% ipython --no-banner

In [1]: import numpy as np

In [2]: np.set_printoptions(precision=2, suppress=True, linewidth=140)

In [3]: rnd = lambda a: np.round(a, 2) + 0

In [4]: sigma = 3 * 0.7 ** np.arange(3)

In [5]: rng = np.random.default_rng(552151)

In [6]: X = rng.normal(size=(13, 3)) * rng.permutation(sigma)

In [7]: print(rnd(X))
[[-4.99  0.96  1.43]
 [-0.14 -0.03 -0.51]
 [-5.27  1.02 -3.68]
 [-0.86 -2.    1.97]
 [ 1.78  0.89  0.3 ]
 [ 4.29 -1.72 -1.24]
 [-0.17  2.84  0.14]
 [ 4.22  0.71  1.29]
 [ 4.64 -0.12 -0.5 ]
 [ 1.75  1.95  1.5 ]
 [ 0.76 -1.22 -0.11]
 [-2.81  4.52 -1.58]
 [ 1.65  4.72  0.69]]

In [8]: cent = X[[9, 7]].astype(float)

In [9]: for _ in range(4):
   ...:     z = np.linalg.norm(X[:, None] - cent, axis=-1).argmin(axis=1)
   ...:     cent = np.array([X[z == j].mean(axis=0) for j in range(2)])
   ...: 

In [10]: print(z)
[0 0 0 0 0 1 0 1 1 0 0 0 0]

In [11]: print(np.abs(cent[1] - cent[0]).argmax())
0

In [12]: print(np.bincount(z))
[10  3]

In [13]: print(rnd(cent[1] - cent[0]))
[ 5.22 -1.74 -0.17]

In [14]: Y = np.array([[-1, -1], [-1, -2], [2, 2]])

In [15]: print(np.vstack([X, Y.T]).shape)
(15, 3)

In [16]: hat = X @ np.linalg.solve(X.T @ X, X.T)

In [17]: print(rnd(hat @ X[:, 1]))
[ 0.96 -0.03  1.02 -2.    0.89 -1.72  2.84  0.71 -0.12  1.95 -1.22  4.52  4.72]

In [18]: print(np.linalg.matrix_rank(np.eye(13) - hat))
10

In [19]: print(rnd(np.diag(hat)))
[0.36 0.01 0.55 0.23 0.04 0.3  0.13 0.18 0.22 0.16 0.03 0.38 0.41]

In [20]: print(rnd(np.linalg.eigvalsh(hat)))
[0. 0. 0. 0. 0. 0. 0. 0. 0. 0. 1. 1. 1.]

In [21]: print(rnd(np.trace(hat)))
3.0

In [22]: print(rnd(np.linalg.norm(X)))
14.95

In [23]: print(np.unravel_index(np.abs(X).argmax(), X.shape))
(np.int64(2), np.int64(0))

In [24]: print(rnd(np.linalg.svd(X, compute_uv=False)))
[11.61  7.94  5.07]

In [25]: print(X.shape)
(13, 3)

In [26]: K = np.array([[0, 0, 0, 2, 0],
    ...:     [2, 0, 0, 1, 0],
    ...:     [0, 0, 0, 0, 1],
    ...:     [-2, -1, 0, 1, 0],
    ...:     [0, 0, 0, 0, 0]])

In [27]: print((K != 0).astype(int))
[[0 0 0 1 0]
 [1 0 0 1 0]
 [0 0 0 0 1]
 [1 1 0 1 0]
 [0 0 0 0 0]]

In [28]: print(rnd(np.linalg.det(K)))
0.0

In [29]: print(rnd(np.sort(np.linalg.eigvals(K).real)))
[-0.66  0.    0.    0.83  0.83]

In [30]: print((np.linalg.matrix_power((K != 0) + (K.T != 0) + np.eye(5), 5) > 0).astype(int))
[[1 1 0 1 0]
 [1 1 0 1 0]
 [0 0 1 0 1]
 [1 1 0 1 0]
 [0 0 1 0 1]]

In [31]: print(K @ K)
[[-4 -2  0  2  0]
 [-2 -1  0  5  0]
 [ 0  0  0  0  0]
 [-4 -1  0 -4  0]
 [ 0  0  0  0  0]]

In [32]: print(np.einsum("ij,ji->", K, K))
-9

In [33]: print(rnd(np.linalg.det(K.T)))
0.0

In [34]: print(rnd(np.linalg.eigvals(K)))
[ 0.83+2.32j  0.83-2.32j -0.66+0.j    0.  +0.j    0.  +0.j  ]

In [35]: print(rnd(np.linalg.det(2 * K)), rnd(np.linalg.det(K)))
0.0 0.0

In [36]: print(np.einsum("ii->", K))
1

In [37]: print(rnd(np.linalg.eigvals(K).sum().real))
1.0

In [38]: print(rnd(np.linalg.det(K[::-1])))
0.0

In [39]: rk = np.linalg.matrix_rank(K)

In [40]: print(rk)
4

In [41]: ns = np.linalg.svd(K)[2][rk:].T

In [42]: print([int(np.linalg.matrix_rank(np.delete(K, i, axis=0))) for i in range(5)])
[3, 3, 3, 3, 4]

In [43]: U, sigma, VT = np.linalg.svd(K)

In [44]: print(np.argmax(sigma[:-1] / (sigma[1:] + 1e-6)) + 1)
4

In [45]: print(rnd(sigma))
[2.93 2.48 1.   0.55 0.  ]

In [46]: Y = U[:, :4] @ np.diag(sigma[:4]) @ VT[:4]

In [47]: print(rnd(Y))
[[ 0.  0.  0.  2.  0.]
 [ 2.  0.  0.  1.  0.]
 [ 0.  0.  0.  0.  1.]
 [-2. -1.  0.  1.  0.]
 [ 0.  0.  0.  0.  0.]]

In [48]: print(rnd(np.linalg.norm(K - Y, 2)), sigma[4])
0.0 -0.0

In [49]: print(np.linalg.matrix_rank(K, rtol=0.05))
4

In [50]: print(rnd(np.linalg.norm(K - Y) / np.linalg.norm(K)))
0.0

In [51]: J = np.load("out15.npy")

In [52]: print(J)
[[5. 1. 0. 0. 0. 0.]
 [0. 5. 1. 0. 0. 0.]
 [0. 0. 5. 1. 0. 0.]
 [0. 0. 0. 5. 1. 0.]
 [0. 0. 0. 0. 5. 1.]
 [0. 0. 0. 0. 0. 5.]]

In [53]: # triangular, det is the product of the diagonal

In [54]: Y = np.linalg.inv(J)

In [55]: print(rnd(np.linalg.inv(Y)))
[[5. 1. 0. 0. 0. 0.]
 [0. 5. 1. 0. 0. 0.]
 [0. 0. 5. 1. 0. 0.]
 [0. 0. 0. 5. 1. 0.]
 [0. 0. 0. 0. 5. 1.]
 [0. 0. 0. 0. 0. 5.]]

In [56]: print(rnd(Y))
[[ 0.2  -0.04  0.01  0.    0.    0.  ]
 [ 0.    0.2  -0.04  0.01  0.    0.  ]
 [ 0.    0.    0.2  -0.04  0.01  0.  ]
 [ 0.    0.    0.    0.2  -0.04  0.01]
 [ 0.    0.    0.    0.    0.2  -0.04]
 [ 0.    0.    0.    0.    0.    0.2 ]]

In [57]: print(rnd(np.linalg.det(J) * np.linalg.det(Y)))
1.0

In [58]: print((np.abs(Y) > 1e-9).astype(int))
[[1 1 1 1 1 1]
 [0 1 1 1 1 1]
 [0 0 1 1 1 1]
 [0 0 0 1 1 1]
 [0 0 0 0 1 1]
 [0 0 0 0 0 1]]

In [59]: print(rnd(np.linalg.cond(J)))
1.44

In [60]: print(rnd(np.linalg.det(J) * Y))
[[3125. -625.  125.  -25.    5.   -1.]
 [   0. 3125. -625.  125.  -25.    5.]
 [   0.    0. 3125. -625.  125.  -25.]
 [   0.    0.    0. 3125. -625.  125.]
 [   0.    0.    0.    0. 3125. -625.]
 [   0.    0.    0.    0.    0. 3125.]]

In [61]: print(np.allclose(Y, J.T))
False

In [62]: m1 = np.load("dump.npy")

In [63]: print(rnd(m1))
[[ 0.65 -1.96  1.41 -1.14 -2.57  1.66 -0.42  2.68  0.86  0.17]
 [-0.73  2.09 -1.51  1.27  2.55 -1.31 -0.02 -2.61 -1.07 -0.14]
 [ 0.55 -1.78  1.28 -0.97 -2.53  2.02 -0.88  2.7   0.6   0.2 ]
 [ 0.59 -1.85  1.33 -1.04 -2.55  1.89 -0.7   2.7   0.7   0.18]
 [-0.26  1.15 -0.81  0.45  2.22 -2.74  1.99 -2.51  0.1  -0.25]
 [-0.72  2.07 -1.5   1.26  2.56 -1.35  0.03 -2.62 -1.05 -0.14]
 [ 0.29 -1.24  0.87 -0.52 -2.27  2.67 -1.87  2.55 -0.02  0.25]
 [-0.09 -0.33  0.2   0.16 -1.55  3.1  -2.87  1.94 -0.83  0.28]
 [-0.01 -0.54  0.36  0.01 -1.74  3.05 -2.69  2.12 -0.66  0.28]
 [-0.04  0.64 -0.44  0.07  1.83 -3.02  2.59 -2.19  0.57 -0.28]
 [ 0.43 -0.54  0.43 -0.75  0.66 -3.    3.32 -1.09  1.43 -0.26]
 [ 0.    0.56 -0.37  0.    1.76 -3.05  2.67 -2.13  0.64 -0.28]
 [ 0.62 -1.89  1.37 -1.08 -2.56  1.8  -0.59  2.69  0.77  0.18]
 [-0.56  0.9  -0.7   0.97 -0.24  2.81 -3.37  0.66 -1.63  0.24]
 [-0.05 -0.44  0.28  0.09 -1.65  3.08 -2.78  2.03 -0.74  0.28]
 [ 0.83 -2.23  1.63 -1.45 -2.42  0.63  0.79  2.39  1.41  0.08]
 [ 0.91 -2.21  1.62 -1.59 -1.93 -0.56  1.96  1.73  1.81 -0.03]
 [-0.78  2.17 -1.58  1.37  2.51 -1.   -0.38 -2.52 -1.24 -0.11]
 [-0.7   2.05 -1.48  1.23  2.56 -1.43  0.12 -2.64 -1.01 -0.15]
 [ 0.91 -2.21  1.62 -1.59 -1.92 -0.57  1.97  1.73  1.81 -0.03]
 [ 0.89 -2.04  1.51 -1.56 -1.48 -1.25  2.54  1.21  1.92 -0.09]
 [-0.11 -0.28  0.17  0.2  -1.51  3.11 -2.91  1.9  -0.87  0.28]
 [-0.53  0.82 -0.63  0.92 -0.35  2.86 -3.36  0.77 -1.59  0.25]
 [-0.91  2.2  -1.62  1.59  1.89  0.63 -2.02 -1.69 -1.83  0.04]
 [-0.78  2.17 -1.58  1.37  2.5  -0.98 -0.4  -2.52 -1.25 -0.11]
 [ 0.63 -1.92  1.39 -1.11 -2.56  1.73 -0.5   2.69  0.81  0.17]
 [ 0.13  0.24 -0.14 -0.22  1.48 -3.11  2.94 -1.87  0.9  -0.28]
 [-0.25  1.14 -0.8   0.44  2.2  -2.75  2.01 -2.5   0.12 -0.26]
 [ 0.86 -2.25  1.64 -1.5  -2.35  0.41  1.02  2.29  1.51  0.06]
 [ 0.23 -1.1   0.77 -0.41 -2.18  2.78 -2.07  2.48 -0.16  0.26]
 [-0.47  0.66 -0.52  0.82 -0.53  2.95 -3.35  0.95 -1.5   0.26]
 [-0.87  1.94 -1.44  1.52  1.29  1.5  -2.72 -0.99 -1.94  0.12]
 [-0.68  1.27 -0.96  1.19  0.24  2.51 -3.3   0.16 -1.8   0.21]
 [-0.17  0.95 -0.66  0.3   2.07 -2.87  2.25 -2.4   0.3  -0.27]
 [-0.5   1.66 -1.19  0.87  2.49 -2.2   1.13 -2.69 -0.46 -0.21]
 [-0.1   0.79 -0.55  0.18  1.95 -2.96  2.44 -2.3   0.44 -0.27]
 [ 0.72 -1.39  1.05 -1.25 -0.4  -2.39  3.25  0.01  1.84 -0.2 ]
 [ 0.82 -2.22  1.62 -1.44 -2.44  0.71  0.71  2.42  1.38  0.08]
 [ 0.12 -0.85  0.58 -0.21 -1.99  2.93 -2.38  2.33 -0.39  0.27]
 [ 0.82 -2.22  1.62 -1.44 -2.44  0.69  0.72  2.41  1.39  0.08]
 [ 0.52 -0.8   0.62 -0.91  0.36 -2.87  3.36 -0.78  1.58 -0.25]]

In [64]: D = np.linalg.norm(m1[:, None] - m1[None], axis=-1)

In [65]: print(np.linalg.matrix_rank(D ** 2))
3

In [66]: print(np.flatnonzero(D[30] < D.mean() / 2))
[ 7  8 13 14 21 22 30 32]

In [67]: print(D.mean(axis=1).argmax())
23
